In [1]: import numpy as np

In [2]: np.set_printoptions(precision=1, suppress=True, linewidth=100)

In [3]: tidy = lambda a: np.round(a, 1) + 0

In [4]: rng = np.random.default_rng(65471)

In [5]: ang = np.sort(rng.uniform(-2, 2, 21))

In [6]: E = np.c_[ang, ang ** 2, ang ** 3] @ np.array([[-2, 0, -1], [2, 2, -2], [-1, -2, -1]])

In [7]: tidy(E)
Out[7]: 
array([[19.6, 23.4,  1.9],
       [18.2, 21.4,  1.6],
       [13.3, 14.6,  0.7],
       [12.1, 13. ,  0.5],
       [ 2.2,  1.2,  0.1],
       [ 2.1,  1.1,  0.1],
       [ 1.5,  0.7,  0.1],
       [ 1.4,  0.6,  0.1],
       [ 0.3,  0. ,  0.1],
       [-0.6,  0.3, -1.2],
       [-0.8,  0.3, -2.4],
       [-1.1, -0.2, -4.6],
       [-1.1, -0.2, -4.7],
       [-1.1, -0.2, -4.8],
       [-1.2, -0.4, -5.4],
       [-1.4, -1. , -6.9],
       [-1.6, -1.4, -7.8],
       [-1.8, -2. , -8.9],
       [-1.8, -2. , -8.9],
       [-1.9, -2.3, -9.5],
       [-1.9, -2.4, -9.7]])

In [8]: vec = np.array([3, 3, 0])

In [9]: rhs = E @ vec

In [10]: tidy(np.linalg.lstsq(E, rhs)[0])
Out[10]: array([3., 3., 0.])

In [11]: tidy(np.linalg.solve(E.T @ E, E.T @ rhs))
Out[11]: array([3., 3., 0.])

In [12]: rhs = rhs + 0.1 * rng.normal(size=21)

In [13]: tidy(rhs)
Out[13]: 
array([129. , 118.8,  83.8,  75.3,  10.1,   9.7,   6.4,   5.8,   0.8,  -1.1,  -1.5,  -3.8,  -3.9,
        -4.1,  -5. ,  -7.3,  -8.9, -11.2, -11.3, -12.7, -13.1])

In [14]: beta, *_ = np.linalg.lstsq(E, rhs)

In [15]: [round(float(np.linalg.norm(np.linalg.solve(E.T @ E + lam * np.eye(3), E.T @ rhs))), 2) for lam in (0, 1, 10, 100)]
Out[15]: [4.24, 4.24, 4.22, 4.06]

In [16]: print(tidy(E.T @ (rhs - E @ beta)))
[0. 0. 0.]

In [17]: tidy(beta)
Out[17]: array([3., 3., 0.])

In [18]: print(tidy(np.linalg.norm(rhs - E @ beta)))
0.3

In [19]: def softmax(z):
    ...:     e = np.exp(z - z.max(axis=-1, keepdims=True))
    ...:     return e / e.sum(axis=-1, keepdims=True)
    ...: 

In [20]: print(tidy(softmax(E[17])))
[0.6 0.4 0. ]

In [21]: S = E @ E.T / np.sqrt(3)

In [22]: softmax(S).round(6).argmax(axis=1)
Out[22]: array([ 0,  0,  0,  0,  0,  0,  0,  0,  0, 20, 20, 20, 20, 20, 20, 20, 20, 20, 20, 20, 20])

In [23]: P = E @ np.linalg.solve(E.T @ E, E.T)

In [24]: print(tidy(np.linalg.eigvalsh(P)))
[0. 0. 0. 0. 0. 0. 0. 0. 0. 0. 0. 0. 0. 0. 0. 0. 0. 0. 1. 1. 1.]

In [25]: tidy(P @ E[:, 2])
Out[25]: 
array([ 1.9,  1.6,  0.7,  0.5,  0.1,  0.1,  0.1,  0.1,  0.1, -1.2, -2.4, -4.6, -4.7, -4.8, -5.4,
       -6.9, -7.8, -8.9, -8.9, -9.5, -9.7])

In [26]: tidy(np.trace(P))
Out[26]: np.float64(3.0)

In [27]: np.allclose(P @ P, P)
Out[27]: True

In [28]: idx = E[:, 1] > np.median(E[:, 1])

In [29]: r0 = E[idx].mean(axis=0) - E[~idx].mean(axis=0)

In [30]: ((E - E.mean(axis=0)) @ r0 > 0).astype(int)
Out[30]: array([1, 1, 1, 1, 1, 1, 0, 0, 0, 0, 0, 0, 0, 0, 0, 0, 0, 0, 0, 0, 0])

In [31]: tidy((((E - E.mean(axis=0)) @ r0 > 0) == idx).mean())
Out[31]: np.float64(0.8)

In [32]: q, Rm = np.linalg.qr(E)

In [33]: tidy(q @ Rm)
Out[33]: 
array([[19.6, 23.4,  1.9],
       [18.2, 21.4,  1.6],
       [13.3, 14.6,  0.7],
       [12.1, 13. ,  0.5],
       [ 2.2,  1.2,  0.1],
       [ 2.1,  1.1,  0.1],
       [ 1.5,  0.7,  0.1],
       [ 1.4,  0.6,  0.1],
       [ 0.3,  0. ,  0.1],
       [-0.6,  0.3, -1.2],
       [-0.8,  0.3, -2.4],
       [-1.1, -0.2, -4.6],
       [-1.1, -0.2, -4.7],
       [-1.1, -0.2, -4.8],
       [-1.2, -0.4, -5.4],
       [-1.4, -1. , -6.9],
       [-1.6, -1.4, -7.8],
       [-1.8, -2. , -8.9],
       [-1.8, -2. , -8.9],
       [-1.9, -2.3, -9.5],
       [-1.9, -2.4, -9.7]])

In [34]: tidy(np.abs(np.diag(Rm)))
Out[34]: array([32.8,  3.9, 21.9])

In [35]: tidy(np.trace(q @ q.T))
Out[35]: np.float64(3.0)

In [36]: print(tidy(q))
[[-0.6 -0.3  0. ]
 [-0.6 -0.2  0. ]
 [-0.4  0.2 -0.1]
 [-0.4  0.2 -0.1]
 [-0.1  0.3 -0.1]
 [-0.1  0.3 -0.1]
 [ 0.   0.3 -0.1]
 [ 0.   0.3 -0.1]
 [ 0.   0.1  0. ]
 [ 0.  -0.3  0. ]
 [ 0.  -0.3  0. ]
 [ 0.  -0.3 -0.1]
 [ 0.  -0.3 -0.1]
 [ 0.  -0.3 -0.1]
 [ 0.  -0.2 -0.2]
 [ 0.  -0.2 -0.3]
 [ 0.  -0.1 -0.3]
 [ 0.1  0.  -0.4]
 [ 0.1  0.  -0.4]
 [ 0.1  0.  -0.4]
 [ 0.1  0.1 -0.4]]

In [37]: tidy(abs(Rm[0, 0])), tidy(np.linalg.norm(E[:, 0]))
Out[37]: (np.float64(32.8), np.float64(32.8))

In [38]: q.shape, Rm.shape
Out[38]: ((21, 3), (3, 3))

In [39]: np.allclose(Rm.T @ Rm, E.T @ E)
Out[39]: True

In [40]: A = np.array([[3, 0, 0, 0], [0, 3, 0, 0], [0, 0, 0, 0], [0, 0, 0, 5]])

In [41]: A
Out[41]: 
array([[3, 0, 0, 0],
       [0, 3, 0, 0],
       [0, 0, 0, 0],
       [0, 0, 0, 5]])

In [42]: np.flatnonzero(np.linalg.matrix_power((A != 0) + (A.T != 0) + np.eye(4), 4)[1])
Out[42]: array([1])

In [43]: print(tidy(np.sort(np.linalg.eigvals(A).real)))
[0. 3. 3. 5.]

In [44]: (A != 0).astype(int)
Out[44]: 
array([[1, 0, 0, 0],
       [0, 1, 0, 0],
       [0, 0, 0, 0],
       [0, 0, 0, 1]])

In [45]: A @ A
Out[45]: 
array([[ 9,  0,  0,  0],
       [ 0,  9,  0,  0],
       [ 0,  0,  0,  0],
       [ 0,  0,  0, 25]])

In [46]: (np.linalg.matrix_power((A != 0) + (A.T != 0) + np.eye(4), 4) > 0).astype(int)
Out[46]: 
array([[1, 0, 0, 0],
       [0, 1, 0, 0],
       [0, 0, 1, 0],
       [0, 0, 0, 1]])

In [47]: tidy(np.linalg.det(A))
Out[47]: np.float64(0.0)

In [48]: Uu, s, vt = np.linalg.svd(A)

In [49]: V = vt[:(s > 1e-8).sum()]

In [50]: vec = A[3] + 5 * A[1] + rng.integers(2) * np.eye(4)[0]

In [51]: vec
Out[51]: array([ 1., 15.,  0.,  5.])

In [52]: print(np.linalg.matrix_rank(np.vstack([A, vec])))
3

In [53]: np.linalg.matrix_rank(A, rtol=0.1)
Out[53]: np.int64(3)

In [54]: np.argsort(-np.linalg.norm(A, axis=0).round(6), kind="stable")[:3]
Out[54]: array([3, 0, 1])

In [55]: W = np.array([[3, 3, 0, 2, 0, 2],
    ...:     [1, 2, 1, 3, 0, 1],
    ...:     [1, 1, 1, 1, 1, 2],
    ...:     [2, 0, 2, 2, 0, 2]])

In [56]: beta = np.array([3, -5, 0, 4, -4, -1])

In [57]: H = np.maximum(A @ W + beta, 0)

In [58]: tidy((H > 0).mean(axis=0))
Out[58]: array([1. , 0.5, 0.5, 1. , 0. , 0.8])

In [59]: H
Out[59]: 
array([[12,  4,  0, 10,  0,  5],
       [ 6,  1,  3, 13,  0,  2],
       [ 3,  0,  0,  4,  0,  0],
       [13,  0, 10, 14,  0,  9]])

In [60]: C = np.array([[0, 4], [2, 4], [0, 5], [5, 2], [3, 5], [0, 0]])

In [61]: print((H @ C).round(6).argmax(axis=1))
[1 1 0 1]

In [62]: H @ C
Out[62]: 
array([[ 58,  84],
       [ 67,  69],
       [ 20,  20],
       [ 70, 130]])
